$ ipython --no-banner

In [1]: import numpy as np

In [2]: np.set_printoptions(precision=1, suppress=True, linewidth=100)

In [3]: rd = lambda a: np.round(a, 1) + 0

In [4]: m1 = np.load("x.npy")

In [5]: m1
Out[5]: 
array([[3, 2, 3, 2],
       [1, 1, 1, 1],
       [3, 2, 3, 2],
       [1, 1, 1, 1]])

In [6]: proj = np.triu(np.array([[1, 2, 2, 0], [0, 2, 0, 0], [2, 1, 2, 1], [1, 0, 2, 0]]), 1) + np.eye(4)

In [7]: M2 = proj @ m1 @ np.linalg.inv(proj)

In [8]: proj @ m1 - m1 @ proj
Out[8]: 
array([[ 8.,  0.,  2.,  3.],
       [ 0., -2., -2., -1.],
       [ 1., -5., -5., -2.],
       [ 0., -2., -2., -1.]])

In [9]: rd(np.linalg.det(M2))
Out[9]: np.float64(0.0)

In [10]: arr = np.load("run19.npy")

In [11]: arr
Out[11]: 
array([[0, 4, 1, 3, 1, 0, 2, 3, 5, 5, 1, 0, 4],
       [0, 0, 2, 5, 4, 5, 5, 1, 2, 2, 0, 5, 4],
       [0, 0, 0, 1, 5, 1, 0, 5, 4, 3, 1, 0, 0],
       [0, 0, 0, 0, 4, 1, 4, 1, 1, 3, 1, 1, 5],
       [0, 0, 0, 0, 0, 3, 2, 3, 2, 2, 4, 2, 5],
       [0, 0, 0, 0, 0, 0, 5, 0, 5, 1, 2, 3, 1],
       [0, 0, 0, 0, 0, 0, 0, 0, 1, 2, 3, 2, 5],
       [0, 0, 0, 0, 0, 0, 0, 0, 2, 5, 2, 2, 3],
       [0, 0, 0, 0, 0, 0, 0, 0, 0, 2, 2, 5, 2],
       [0, 0, 0, 0, 0, 0, 0, 0, 0, 0, 0, 5, 1],
       [0, 0, 0, 0, 0, 0, 0, 0, 0, 0, 0, 4, 3],
       [0, 0, 0, 0, 0, 0, 0, 0, 0, 0, 0, 0, 3],
       [0, 0, 0, 0, 0, 0, 0, 0, 0, 0, 0, 0, 0]])

In [12]: gram = arr.T @ arr

In [13]: np.linalg.matrix_rank(gram)
Out[13]: np.int64(11)

In [14]: rd(np.linalg.eigvalsh(gram)[::-1])
Out[14]: array([432.2,  96. ,  69.1,  37.7,  33. ,  26.7,  17.2,  10.1,   3.3,   1.6,   0. ,   0. ,   0. ])

In [15]: rd(np.linalg.svd(arr, compute_uv=False) ** 2)
Out[15]: array([432.2,  96. ,  69.1,  37.7,  33. ,  26.7,  17.2,  10.1,   3.3,   1.6,   0. ,   0. ,   0. ])

In [16]: np.allclose(gram, gram.T)
Out[16]: True
